$ python -q
>>> import numpy as np
>>> np.set_printoptions(suppress=True, linewidth=120)
>>> F = np.load("mat.npy")
>>> F
array([[ -7,  -6,  -2,   4,   8,   0],
       [ -3,  -2,   2,   0,   2,   0],
       [-10,  -8,   0,   4,  10,   0],
       [  5,   4,   0,  -2,  -5,   0],
       [  2,   2,   2,  -2,  -3,   0],
       [ -1,  -2,  -6,   4,   4,   0],
       [-10,  -8,   0,   4,  10,   0],
       [ -2,   0,   8,  -4,  -2,   0]])
>>> ang = np.radians(60)
>>> Rm = np.eye(6)
>>> Rm[0, 0] = Rm[2, 2] = np.cos(ang)
>>> Rm[0, 2], Rm[2, 0] = -np.sin(ang), np.sin(ang)
>>> Rm.round(2)
array([[ 0.5 ,  0.  , -0.87,  0.  ,  0.  ,  0.  ],
       [ 0.  ,  1.  ,  0.  ,  0.  ,  0.  ,  0.  ],
       [ 0.87,  0.  ,  0.5 ,  0.  ,  0.  ,  0.  ],
       [ 0.  ,  0.  ,  0.  ,  1.  ,  0.  ,  0.  ],
       [ 0.  ,  0.  ,  0.  ,  0.  ,  1.  ,  0.  ],
       [ 0.  ,  0.  ,  0.  ,  0.  ,  0.  ,  1.  ]])
>>> out = F @ Rm.T
>>> np.round(np.abs(out - F).max(axis=0), 2)
array([5.93, 0.  , 8.66, 0.  , 0.  , 0.  ])
>>> out.round(2)
array([[-1.77, -6.  , -7.06,  4.  ,  8.  ,  0.  ],
       [-3.23, -2.  , -1.6 ,  0.  ,  2.  ,  0.  ],
       [-5.  , -8.  , -8.66,  4.  , 10.  ,  0.  ],
       [ 2.5 ,  4.  ,  4.33, -2.  , -5.  ,  0.  ],
       [-0.73,  2.  ,  2.73, -2.  , -3.  ,  0.  ],
       [ 4.7 , -2.  , -3.87,  4.  ,  4.  ,  0.  ],
       [-5.  , -8.  , -8.66,  4.  , 10.  ,  0.  ],
       [-7.93,  0.  ,  2.27, -4.  , -2.  ,  0.  ]])
>>> np.allclose(np.linalg.norm(F, axis=1), np.linalg.norm(out, axis=1))
True
>>> round(np.linalg.det(Rm), 2), np.trace(Rm)
(np.float64(1.0), np.float64(5.0))
>>> K = np.loadtxt("test1.csv", delimiter=",")
>>> K
array([[ 6.,  0.,  0.,  4.,  4.,  6.,  0.,  4.,  4.],
       [ 6.,  0.,  0.,  4.,  4.,  6.,  0.,  4.,  4.],
       [ 6.,  0.,  0.,  4.,  4.,  6.,  0.,  4.,  4.],
       [-6.,  0.,  0., -4., -4., -6.,  0., -4., -4.],
       [ 6.,  0.,  0.,  4.,  4.,  6.,  0.,  4.,  4.],
       [ 0.,  0.,  0.,  0.,  0.,  0.,  0.,  0.,  0.],
       [-3.,  0.,  0., -2., -2., -3.,  0., -2., -2.],
       [ 3.,  0.,  0.,  2.,  2.,  3.,  0.,  2.,  2.]])
>>> rank = np.linalg.matrix_rank(K)
>>> rank
np.int64(1)
>>> null = np.linalg.svd(K)[2][rank:].T
>>> null.shape
(9, 8)
>>> np.allclose(K @ null, 0)
True
>>> [int(np.linalg.matrix_rank(K[:, :j + 1])) for j in range(9)]
[1, 1, 1, 1, 1, 1, 1, 1, 1]
>>> np.linalg.matrix_rank(K.T @ K), np.linalg.matrix_rank(K @ K.T)
(np.int64(1), np.int64(1))
>>> Uu, sig, Vt = np.linalg.svd(K, full_matrices=False)
>>> sig.round(2) + 0
array([27.35,  0.  ,  0.  ,  0.  ,  0.  ,  0.  ,  0.  ,  0.  ])
>>> np.allclose(Uu * sig @ Vt, K)
True
>>> round(float(np.sqrt((sig ** 2).sum())), 2), np.round(np.linalg.norm(K), 2)
(27.35, np.float64(27.35))
>>> np.cumsum(sig ** 2) / np.sum(sig ** 2)
array([1., 1., 1., 1., 1., 1., 1., 1.])
